$ ipython --no-banner

In [1]: import numpy as np

In [2]: np.set_printoptions(suppress=True, linewidth=100)

In [3]: feats = np.load("dump.npy")

In [4]: feats
Out[4]: 
array([[  5,  -2,  -1,   0,  -1,  -3,  -2,   5,  -1],
       [ -2,  -5,  -2,   1,  -4,  -1,  -2,   4,  -4],
       [  2,   5,  -4,  -2,   2,   3,   0,  -5,  -3],
       [  4,  -3,  -5,   3,   4,  -2,   2,   2,   4],
       [ -5, -27, -11,   5, -21,  -8, -12,  25, -21]])

In [5]: left, s, Vh = np.linalg.svd(feats)

In [6]: V = Vh[:(s > 1e-8).sum()]

In [7]: rng = np.random.default_rng(89)

In [8]: vec = feats[4] + 3 * feats[0] + rng.integers(2) * np.eye(9)[8]

In [9]: vec
Out[9]: array([ 10., -33., -14.,   5., -24., -17., -18.,  40., -23.])

In [10]: np.allclose(V.T @ V @ vec, vec)
Out[10]: False

In [11]: m1 = np.loadtxt("block18.csv", delimiter=",")

In [12]: m1.round(2) + 0
Out[12]: 
array([[-0.17, -0.26, -0.09, -0.42, -0.09,  0.38, -0.07,  0.14, -0.16, -0.5 ,  0.02, -0.38, -0.36],
       [-0.08, -0.61,  0.05,  0.46,  0.08, -0.1 ,  0.  ,  0.04,  0.02,  0.11, -0.08, -0.56,  0.24],
       [-0.37,  0.08, -0.28,  0.18,  0.23, -0.36, -0.38,  0.09,  0.38, -0.46,  0.19,  0.09,  0.04],
       [ 0.  ,  0.04,  0.36, -0.32, -0.37, -0.33, -0.32, -0.52,  0.15, -0.09, -0.21, -0.23,  0.14],
       [ 0.17, -0.16,  0.33,  0.42, -0.23,  0.41, -0.34, -0.22,  0.  , -0.17,  0.41,  0.28, -0.09],
       [-0.29,  0.51,  0.03,  0.17, -0.26,  0.29,  0.28, -0.03,  0.34,  0.09,  0.26, -0.45,  0.06],
       [-0.29, -0.21, -0.24, -0.2 ,  0.2 ,  0.21, -0.28, -0.32,  0.25,  0.59,  0.08,  0.04, -0.3 ],
       [ 0.29, -0.04,  0.04, -0.29,  0.46,  0.38,  0.03, -0.12,  0.33, -0.16,  0.03, -0.02,  0.56],
       [ 0.08,  0.13,  0.53, -0.16,  0.44, -0.26, -0.1 ,  0.2 , -0.11,  0.14,  0.46, -0.25, -0.22],
       [-0.5 , -0.16,  0.28, -0.25, -0.25,  0.08, -0.12,  0.46, -0.04,  0.18,  0.08,  0.26,  0.43],
       [-0.33, -0.18,  0.46,  0.08,  0.21,  0.01,  0.48, -0.16,  0.3 , -0.19, -0.28,  0.26, -0.28],
       [ 0.41, -0.09,  0.07, -0.04, -0.23, -0.02, -0.13,  0.49,  0.62,  0.11, -0.18, -0.02, -0.26],
       [-0.12,  0.37,  0.2 ,  0.24,  0.26,  0.3 , -0.45,  0.14, -0.16,  0.03, -0.58, -0.1 , -0.03]])

In [13]: np.round(np.linalg.svd(m1, compute_uv=False), 2)
Out[13]: array([1., 1., 1., 1., 1., 1., 1., 1., 1., 1., 1., 1., 1.])

In [14]: arr = np.load("sample1.npy")

In [15]: arr
Out[15]: 
array([[ 1., -1.,  0.,  0.,  0.,  0.,  0.],
       [-1., -1., -1.,  0.,  0.,  0.,  0.],
       [ 0., -1.,  2., -1.,  0.,  0.,  0.],
       [ 0.,  0., -1.,  1., -1.,  0.,  0.],
       [ 0.,  0.,  0., -1.,  3., -1.,  0.],
       [ 0.,  0.,  0.,  0., -1.,  0., -1.],
       [ 0.,  0.,  0.,  0.,  0., -1., -2.]])

In [16]: vec = np.array([3, 3, 1, 3, 3, 1, 2])

In [17]: h1 = np.maximum(arr @ vec, 0)

In [18]: arr * (h1 > 1e-9)[:, None]
Out[18]: 
array([[ 0., -0.,  0.,  0.,  0.,  0.,  0.],
       [-0., -0., -0.,  0.,  0.,  0.,  0.],
       [ 0., -0.,  0., -0.,  0.,  0.,  0.],
       [ 0.,  0., -0.,  0., -0.,  0.,  0.],
       [ 0.,  0.,  0., -1.,  3., -1.,  0.],
       [ 0.,  0.,  0.,  0., -0.,  0., -0.],
       [ 0.,  0.,  0.,  0.,  0., -0., -0.]])

In [19]: np.maximum(arr @ vec, 0) - np.maximum(-arr @ vec, 0)
Out[19]: array([ 0., -7., -4., -1.,  5., -5., -5.])

In [20]: M = np.load("test9.npy")

In [21]: M
Out[21]: 
array([[  9,  27,   0,  27,   0],
       [  3,   9,   0,   9,   0],
       [  0,   0,   0,   0,   0],
       [  8,  24,   0,  24,   0],
       [  5,  15,   0,  15,   0],
       [ -7, -21,   0, -21,   0],
       [  7,  21,   0,  21,   0],
       [ -7, -21,   0, -21,   0],
       [  2,   6,   0,   6,   0],
       [  5,  15,   0,  15,   0],
       [ -3,  -9,   0,  -9,   0]])

In [22]: r = np.linalg.matrix_rank(M)

In [23]: r
Out[23]: np.int64(1)

In [24]: null = np.linalg.svd(M)[2][r:].T

In [25]: np.allclose(M @ null, 0)
Out[25]: True

In [26]: np.round(M @ np.linalg.pinv(M) @ M, 2)
Out[26]: 
array([[  9.,  27.,   0.,  27.,   0.],
       [  3.,   9.,   0.,   9.,   0.],
       [  0.,   0.,   0.,   0.,   0.],
       [  8.,  24.,   0.,  24.,   0.],
       [  5.,  15.,   0.,  15.,   0.],
       [ -7., -21.,   0., -21.,   0.],
       [  7.,  21.,   0.,  21.,   0.],
       [ -7., -21.,   0., -21.,   0.],
       [  2.,   6.,   0.,   6.,   0.],
       [  5.,  15.,   0.,  15.,   0.],
       [ -3.,  -9.,   0.,  -9.,   0.]])

In [27]: np.allclose(M[:-1].T @ np.linalg.lstsq(M[:-1].T, M[-1])[0], M[-1])
Out[27]: True
